$ python -q
>>> import numpy as np
>>> import numpy.linalg as la
>>> np.set_printoptions(suppress=True, linewidth=160)
>>> tidy = lambda a: np.round(a, 1) + 0
>>> J = np.load("a.npy")
>>> J
array([[ 3.1, -2. ,  2. ],
       [-2. ,  1.1, -3. ],
       [ 3. , -2. ,  2.1]])
>>> other = np.array([[0, 1, 0], [0, 1, 2], [0, 0, 0]])
>>> tidy(J @ other)
array([[ 0. ,  1.1, -4. ],
       [ 0. , -0.9,  2.2],
       [ 0. ,  1. , -4. ]])
>>> np.vstack([J, other.T]).shape
(6, 3)
>>> np.einsum("ij->j", J)
array([ 4.1, -2.9,  1.1])
>>> tidy(np.einsum("ik,kj->ij", J, other))
array([[ 0. ,  1.1, -4. ],
       [ 0. , -0.9,  2.2],
       [ 0. ,  1. , -4. ]])
>>> x0 = np.array([2, 0, 0])
>>> target = J @ x0
>>> c, lr = np.zeros(3), 1 / la.norm(J, 2) ** 2
>>> for i in range(6):
...     c -= lr * J.T @ (J @ c - target)
...     if i % 1 == 0: print(i, round(la.norm(J @ c - target), 1))
... 
0 1.1
1 1.0
2 1.0
3 1.0
4 0.9
5 0.9
>>> tidy(c)
array([ 1. , -0.7,  0.7])
>>> tidy(la.cond(J))
np.float64(140.7)
>>> vals, V = la.eig(J)
>>> tidy(np.sort(la.eigvals(J.T)))
array([-0.6,  0.1,  6.8])
>>> tidy(np.sort(la.eigvals(la.inv(J))))
array([-1.6,  0.1, 10. ])
>>> tidy(vals)
array([ 6.8,  0.1, -0.6])
>>> tidy(np.trace(J))
np.float64(6.3)
>>> J.inv()
Traceback (most recent call last):
  File "<python-input-22>", line 1, in <module>
    J.inv()
    ^^^^^
AttributeError: 'numpy.ndarray' object has no attribute 'inv'
>>> (J + J.T) / 2
array([[ 3.1, -2. ,  2.5],
       [-2. ,  1.1, -2.5],
       [ 2.5, -2.5,  2.1]])
>>> np.allclose(J, J.T)
False
>>> tidy(np.abs(la.eigvals(J)).max())
np.float64(6.8)
>>> assert J == J.T
Traceback (most recent call last):
  File "<python-input-26>", line 1, in <module>
    assert J == J.T
           ^^^^^^^^
ValueError: The truth value of an array with more than one element is ambiguous. Use a.any() or a.all()
>>> E = np.load("arr.npy")
>>> E
array([[ 32,  28,  -4,   0, -20],
       [ 28,  25,  -1,  -2, -18],
       [ -4,  -1,  13, -10,   0],
       [  0,  -2, -10,   8,   2],
       [-20, -18,   0,   2,  13]])
>>> rk = la.matrix_rank(E)
>>> rk
np.int64(2)
>>> null = la.svd(E)[2][rk:].T
>>> [int(la.matrix_rank(E[:i])) for i in range(1, len(E) + 1)]
[1, 2, 2, 2, 2]
>>> np.allclose(E @ null, 0)
True
>>> [int(la.matrix_rank(np.delete(E, i, axis=0))) for i in range(5)]
[2, 2, 2, 2, 2]
>>> tidy(E @ null)
array([[0., 0., 0.],
       [0., 0., 0.],
       [0., 0., 0.],
       [0., 0., 0.],
       [0., 0., 0.]])
>>> tidy(null @ null.T)
array([[ 0.5, -0.4,  0.1,  0. ,  0.3],
       [-0.4,  0.6,  0. ,  0.1,  0.3],
       [ 0.1,  0. ,  0.4,  0.5,  0.1],
       [ 0. ,  0.1,  0.5,  0.6, -0.1],
       [ 0.3,  0.3,  0.1, -0.1,  0.8]])
>>> null.shape
(5, 3)
>>> hat = np.triu(np.array([[0, -3, -3, -3, -3],
...     [-1, -1, 2, 0, -2],
...     [-1, 0, -3, -1, 0],
...     [0, -3, -3, 1, 1],
...     [2, 1, -2, 1, 2]]), 1) + np.eye(5)
>>> other = hat @ E @ la.inv(hat)
>>> la.matrix_rank(other)
np.int64(2)
>>> arr = np.array([[2, -1, -2, -1], [2, 0, 1, -2], [-2, -1, -4, 3]])
>>> # null space of dimension 2
>>> left, sv, Vh = la.svd(arr)
>>> V = Vh[:(sv > 1e-8).sum()]
>>> rng = np.random.default_rng(283)
>>> x0 = arr[2] + -2 * arr[1] + rng.integers(2) * np.eye(4)[2]
>>> x0
array([-6., -1., -6.,  7.])
>>> tidy(la.norm(x0 - V.T @ V @ x0))
np.float64(0.0)
>>> tidy(V.T @ V)
array([[ 0.6, -0.1, -0.1, -0.5],
       [-0.1,  0.1,  0.3,  0. ],
       [-0.1,  0.3,  0.8, -0.2],
       [-0.5,  0. , -0.2,  0.4]])
>>> tidy(np.diag(V.T @ V))
array([0.6, 0.1, 0.8, 0.4])
>>> [round(float(x), 1) for x in la.svd(arr, compute_uv=False)[:3]]
[6.1, 3.5, 0.0]
>>> left, sv, Vh = la.svd(arr)
>>> np.argmax(sv[:-1] / (sv[1:] + 1e-6)) + 1
np.int64(2)
>>> other = left[:, :2] @ np.diag(sv[:2]) @ Vh[:2]
>>> la.matrix_rank(other)
np.int64(2)
>>> tidy(la.norm(arr - other, 2)), tidy(sv[2])
(np.float64(0.0), np.float64(0.0))
>>> r0 = np.array([2, 1, 2, 1])
>>> v = np.array([5, 5])
>>> M = np.outer(r0, v)
>>> M
array([[10, 10],
       [ 5,  5],
       [10, 10],
       [ 5,  5]])
>>> rk = la.matrix_rank(M)
>>> rk
np.int64(1)
>>> null = la.svd(M)[2][rk:].T
>>> null.shape
(2, 1)
>>> tidy(null @ null.T)
array([[ 0.5, -0.5],
       [-0.5,  0.5]])
>>> np.allclose(M @ null, 0)
True
>>> [round(float(x), 1) for x in la.svd(M, compute_uv=False)[:3]]
[22.4, 0.0]
>>> la.matrix_rank(M, rtol=0.1)
np.int64(1)
>>> np.argsort(-la.norm(M, axis=0).round(6), kind="stable")[:3]
array([0, 1])
>>> la.cond(M) > 100
np.True_
>>> la.lstsq(M[:-1].T, M[-1])[2]
np.int32(1)
>>> tidy(np.trace(la.pinv(M) @ M))
np.float64(1.0)
>>> np.unique(M.round(6), axis=0).shape
(2, 2)
>>> np.abs(np.diag(la.qr(M)[1])) > 1e-9
array([ True, False])
>>> left, sv, Vh = la.svd(M)
>>> V = Vh[:(sv > 1e-8).sum()]
>>> x0 = M[3] + 2 * M[2] + rng.integers(2) * np.eye(2)[0]
>>> x0
array([26., 25.])
>>> tidy(la.norm(x0 - V.T @ V @ x0))
np.float64(0.7)
>>> tidy(np.diag(V.T @ V))
array([0.5, 0.5])
>>> la.matrix_rank(np.vstack([M, x0]))
np.int64(2)
>>> mat = np.load("out12.npy")
>>> mat
array([[-3.3, 18.7, -3.8],
       [-4.2, 21.3, -2.8],
       [-0.8, 20.6, -2.3],
       [-1.6, 19. , -2.2],
       [21.5, -4.9,  0.1],
       [24.5, 37.5, -8.9],
       [24.8, 38.8, -8.6],
       [23.8, -4.1, -0.7],
       [-2.6, 20.6, -5. ],
       [-1.7, 21.4, -4.6],
       [22. , 38.9, -8.8],
       [24.5, 37.6, -7.8],
       [23.9, -2.9, -1.1]])
>>> x0 = np.array([1, 0, 1])
>>> target = mat @ x0
>>> try:
...     la.solve(mat, target)
... except la.LinAlgError as e:
...     print("failed:", e)
... 
failed: Last 2 dimensions of the array must be square
>>> tidy(target)
array([-7.1, -7. , -3.1, -3.8, 21.6, 15.6, 16.2, 23.1, -7.6, -6.3, 13.2, 16.7, 22.8])
>>> tidy(la.pinv(mat) @ mat)
array([[1., 0., 0.],
       [0., 1., 0.],
       [0., 0., 1.]])
>>> target = target + 0.1 * rng.normal(size=13)
>>> tidy(target)
array([-7.2, -6.9, -3.1, -3.8, 21.6, 15.6, 16.1, 23.2, -7.6, -6.3, 13.3, 16.6, 22.8])
>>> c, *_ = la.lstsq(mat, target)
>>> tidy(c)
array([1., 0., 1.])
>>> tidy(mat.T @ (target - mat @ c))
array([0., 0., 0.])
>>> tidy(la.norm(target - mat @ c))
np.float64(0.2)
>>> T = np.stack([mat, -3 * mat, mat[::-1]])
>>> T.shape
(3, 13, 3)
>>> la.matrix_rank(T.reshape(3, -1))
np.int64(2)
>>> Xc = (mat - mat.mean(axis=0)) / mat.std(axis=0)
>>> tidy(Xc.std(axis=0))
array([1., 1., 1.])
>>> np.argwhere(np.abs(Xc) > 2)
array([], shape=(0, 2), dtype=int64)
>>> c = la.lstsq(np.delete(Xc, 2, axis=1), Xc[:, 2])[0]
>>> tidy(1 - np.var(Xc[:, 2] - np.delete(Xc, 2, axis=1) @ c))
np.float64(0.9)
>>> tidy(c)
array([-0.3, -0.9])
>>> np.argsort(-la.norm(mat, axis=0).round(6), kind="stable")[:3]
array([1, 0, 2])
>>> round(np.log10(la.cond(mat)))
2
>>> left, sv, Vh = la.svd(mat)
>>> np.argmax(sv[:-1] / (sv[1:] + 1e-6)) + 1
np.int64(2)
>>> other = left[:, :2] @ np.diag(sv[:2]) @ Vh[:2]
>>> tidy(la.norm(mat - other, 2)), tidy(sv[2])
(np.float64(2.8), np.float64(2.8))
>>> la.matrix_rank(other)
np.int64(2)
>>> tidy(np.abs(mat - other).max())
np.float64(1.4)
>>> tidy(la.norm(mat - other) / la.norm(mat))
np.float64(0.0)
>>> other = np.array([[0, -3, 0], [-3, 0, 2], [-2, 3, -2]])
>>> W0 = other + other.T
>>> W0
array([[ 0, -6, -2],
       [-6,  0,  5],
       [-2,  5, -4]])
>>> tidy(np.poly(W0))
array([   1.,    4.,  -65., -264.])
>>> tidy(la.det(W0[::-1]))
np.float64(-264.0)
>>> np.einsum("ij,ji->", W0, W0)
np.int64(146)
>>> F = np.array([[2.0, -1.0, 0.0, 0.0, 0.0],
...     [-1.0, 1.0, -1.0, 0.0, 0.0],
...     [0.0, -1.0, 2.0, -1.0, 0.0],
...     [0.0, 0.0, -1.0, 1.0, -1.0],
...     [0.0, 0.0, 0.0, -1.0, 0.0]])
>>> # equal to its transpose
>>> [round(float(la.det(F[:i, :i])), 2) + 0 for i in range(1, 6)]
[2.0, 1.0, 0.0, -1.0, 0.0]
>>> tidy(la.eigvalsh(F).min())
np.float64(-0.8)
>>> np.all(la.eigvalsh(F) > 0)
np.False_
>>> np.argsort(-la.norm(F, axis=0).round(6), kind="stable")[:3]
array([2, 0, 1])
>>> hat = np.triu(np.array([[-3, -3, 3, -2, 0],
...     [0, 1, -3, -2, 1],
...     [2, 0, 2, 2, 3],
...     [-2, 1, -3, 2, 0],
...     [2, -3, 0, -3, -2]]), 1) + np.eye(5)
>>> other = hat @ F @ la.inv(hat)
>>> np.trace(other), np.trace(F)
(np.float64(6.0), np.float64(6.0))
>>> F @ F
array([[ 5., -3.,  1.,  0.,  0.],
       [-3.,  3., -3.,  1.,  0.],
       [ 1., -3.,  6., -3.,  1.],
       [ 0.,  1., -3.,  3., -1.],
       [ 0.,  0.,  1., -1.,  1.]])
>>> tidy(la.matrix_power(F, 4))
array([[ 35., -27.,  20.,  -6.,   1.],
       [-27.,  28., -33.,  15.,  -4.],
       [ 20., -33.,  56., -31.,  10.],
       [ -6.,  15., -31.,  20.,  -7.],
       [  1.,  -4.,  10.,  -7.,   3.]])
>>> np.allclose(F, F.T)
True
>>> assert F == F.T
Traceback (most recent call last):
  File "<python-input-131>", line 1, in <module>
    assert F == F.T
           ^^^^^^^^
ValueError: The truth value of an array with more than one element is ambiguous. Use a.any() or a.all()
>>> la.determinant(F)
Traceback (most recent call last):
  File "<python-input-132>", line 1, in <module>
    la.determinant(F)
    ^^^^^^^^^^^^^^
AttributeError: module 'numpy.linalg' has no attribute 'determinant'
